% python3 -q
>>> import numpy as np
>>> import numpy.linalg as la
>>> np.set_printoptions(precision=3, suppress=True, linewidth=100)
>>> E = np.load("block17.npy")
>>> E
array([[-2.129,  0.055,  0.224,  1.042, -1.508, -0.598,  0.723,  3.617,  1.757],
       [ 2.395, -2.508, -1.416,  1.011,  0.597, -0.158, -1.561,  2.373, -1.223],
       [-0.532, -0.685, -1.386,  4.03 ,  0.319,  1.225,  0.8  , -1.688,  0.999],
       [ 0.532,  2.781, -2.998, -0.293,  1.928, -0.383,  1.634,  1.122, -0.346],
       [-2.395,  0.412, -2.151, -0.855, -0.539,  2.048, -2.988, -0.052, -0.564],
       [ 2.395,  2.383,  0.156,  0.782, -1.303, -0.293, -2.34 , -0.142,  2.381],
       [-1.331, -0.315, -1.054,  0.549,  0.122, -4.319, -1.288, -1.151, -0.258],
       [ 0.798,  0.329, -1.351,  0.112, -4.032, -0.19 ,  1.335, -0.478, -2.027],
       [ 0.532, -2.11 , -2.109, -2.216, -0.535, -0.048,  0.942, -0.773,  3.022]])
>>> u = np.array([-5, 2, -2, -5, -4, 5, -5, -3, -5])
>>> M2 = E + np.outer(u, np.eye(9)[8])
>>> print(M2)
[[-2.129  0.055  0.224  1.042 -1.508 -0.598  0.723  3.617 -3.243]
 [ 2.395 -2.508 -1.416  1.011  0.597 -0.158 -1.561  2.373  0.777]
 [-0.532 -0.685 -1.386  4.03   0.319  1.225  0.8   -1.688 -1.001]
 [ 0.532  2.781 -2.998 -0.293  1.928 -0.383  1.634  1.122 -5.346]
 [-2.395  0.412 -2.151 -0.855 -0.539  2.048 -2.988 -0.052 -4.564]
 [ 2.395  2.383  0.156  0.782 -1.303 -0.293 -2.34  -0.142  7.381]
 [-1.331 -0.315 -1.054  0.549  0.122 -4.319 -1.288 -1.151 -5.258]
 [ 0.798  0.329 -1.351  0.112 -4.032 -0.19   1.335 -0.478 -5.027]
 [ 0.532 -2.11  -2.109 -2.216 -0.535 -0.048  0.942 -0.773 -1.978]]
>>> np.round(la.det(M2) / la.det(E), 3), round(float(1 + la.solve(E, u)[8]), 3)
(np.float64(0.797), 0.797)
>>> print(la.matrix_rank(M2 - E))
1
>>> la.norm(E, axis=0)
array([5., 5., 5., 5., 5., 5., 5., 5., 5.])
>>> np.round(E @ E.T, 3) + 0
array([[25.,  0.,  0.,  0.,  0.,  0.,  0.,  0.,  0.],
       [ 0., 25.,  0.,  0.,  0.,  0.,  0.,  0.,  0.],
       [ 0.,  0., 25.,  0.,  0.,  0.,  0.,  0.,  0.],
       [ 0.,  0.,  0., 25.,  0.,  0.,  0.,  0.,  0.],
       [ 0.,  0.,  0.,  0., 25.,  0.,  0.,  0.,  0.],
       [ 0.,  0.,  0.,  0.,  0., 25.,  0.,  0.,  0.],
       [ 0.,  0.,  0.,  0.,  0.,  0., 25.,  0.,  0.],
       [ 0.,  0.,  0.,  0.,  0.,  0.,  0., 25.,  0.],
       [ 0.,  0.,  0.,  0.,  0.,  0.,  0.,  0., 25.]])
>>> feats = np.loadtxt("layer1.csv", delimiter=",")
>>> feats
array([[ 0.,  0.,  0., -1.],
       [ 0.,  0.,  0.,  0.],
       [ 0.,  0., -1.,  0.],
       [ 0.,  2.,  0.,  0.],
       [ 0.,  0.,  3.,  1.],
       [ 3.,  2., -2., -3.],
       [ 1.,  0.,  0.,  2.],
       [ 0., -3.,  3.,  0.],
       [ 1.,  2.,  0.,  0.]])
>>> x0 = np.array([2, 1, 0, 2, 2, 2, 1, 1, 0])
>>> y = E @ x0
>>> beta, lr = np.zeros(9), 1 / la.norm(E, 2) ** 2
>>> for i in range(200):
...     beta -= lr * E.T @ (E @ beta - y)
...     if i % 50 == 0: print(i, round(la.norm(E @ beta - y), 3))
... 
0 0.0
50 0.0
100 0.0
150 0.0
>>> round(la.cond(E), 3)
np.float64(1.0)
>>> rng = np.random.default_rng(668428)
>>> z = rng.permutation(4)
>>> M2 = feats[:, z] * rng.choice([-1, 1], 4)
>>> M2
array([[-0.,  0.,  1., -0.],
       [-0.,  0., -0., -0.],
       [-0.,  0., -0.,  1.],
       [-2.,  0., -0., -0.],
       [-0.,  0., -1., -3.],
       [-2.,  3.,  3.,  2.],
       [-0.,  1., -2., -0.],
       [ 3.,  0., -0., -3.],
       [-2.,  1., -0., -0.]])
>>> left, _, vt = la.svd(feats.T @ M2)
>>> np.round(left @ vt, 3) + 0
array([[ 0.,  1.,  0.,  0.],
       [-1.,  0.,  0.,  0.],
       [ 0.,  0.,  0., -1.],
       [ 0.,  0., -1.,  0.]])
>>> z
array([1, 0, 3, 2])
>>> np.round(la.lstsq(feats, M2)[0], 3) + 0
array([[ 0.,  1.,  0.,  0.],
       [-1.,  0.,  0.,  0.],
       [ 0.,  0.,  0., -1.],
       [ 0.,  0., -1.,  0.]])
>>> J = np.load("case18.npy")
>>> J
array([[0.312, 0.25 , 0.188, 0.   , 0.062, 0.188, 0.   ],
       [0.079, 0.105, 0.   , 0.105, 0.237, 0.237, 0.237],
       [0.188, 0.188, 0.208, 0.042, 0.146, 0.167, 0.062],
       [0.143, 0.   , 0.19 , 0.095, 0.238, 0.143, 0.19 ],
       [0.195, 0.195, 0.122, 0.   , 0.073, 0.22 , 0.195],
       [0.154, 0.173, 0.115, 0.096, 0.135, 0.154, 0.173],
       [0.118, 0.176, 0.   , 0.118, 0.147, 0.176, 0.265]])
>>> np.sort(np.abs(la.eigvals(J)))[::-1]
array([1.   , 0.225, 0.116, 0.116, 0.072, 0.04 , 0.04 ])
>>> J.sum(axis=1)
array([1., 1., 1., 1., 1., 1., 1.])
>>> print(la.matrix_power(J, 100))
[[0.171 0.169 0.105 0.065 0.141 0.187 0.162]
 [0.171 0.169 0.105 0.065 0.141 0.187 0.162]
 [0.171 0.169 0.105 0.065 0.141 0.187 0.162]
 [0.171 0.169 0.105 0.065 0.141 0.187 0.162]
 [0.171 0.169 0.105 0.065 0.141 0.187 0.162]
 [0.171 0.169 0.105 0.065 0.141 0.187 0.162]
 [0.171 0.169 0.105 0.065 0.141 0.187 0.162]]
>>> pr = np.eye(7)[2]
>>> for _ in range(6):
...     pr = pr @ J
...     print(pr.round(3))
... 
[0.188 0.188 0.208 0.042 0.146 0.167 0.062]
[0.18  0.174 0.124 0.056 0.139 0.189 0.139]
[0.174 0.171 0.109 0.063 0.14  0.188 0.156]
[0.172 0.169 0.106 0.065 0.141 0.187 0.16 ]
[0.171 0.169 0.105 0.065 0.141 0.187 0.161]
[0.171 0.169 0.105 0.065 0.141 0.187 0.162]
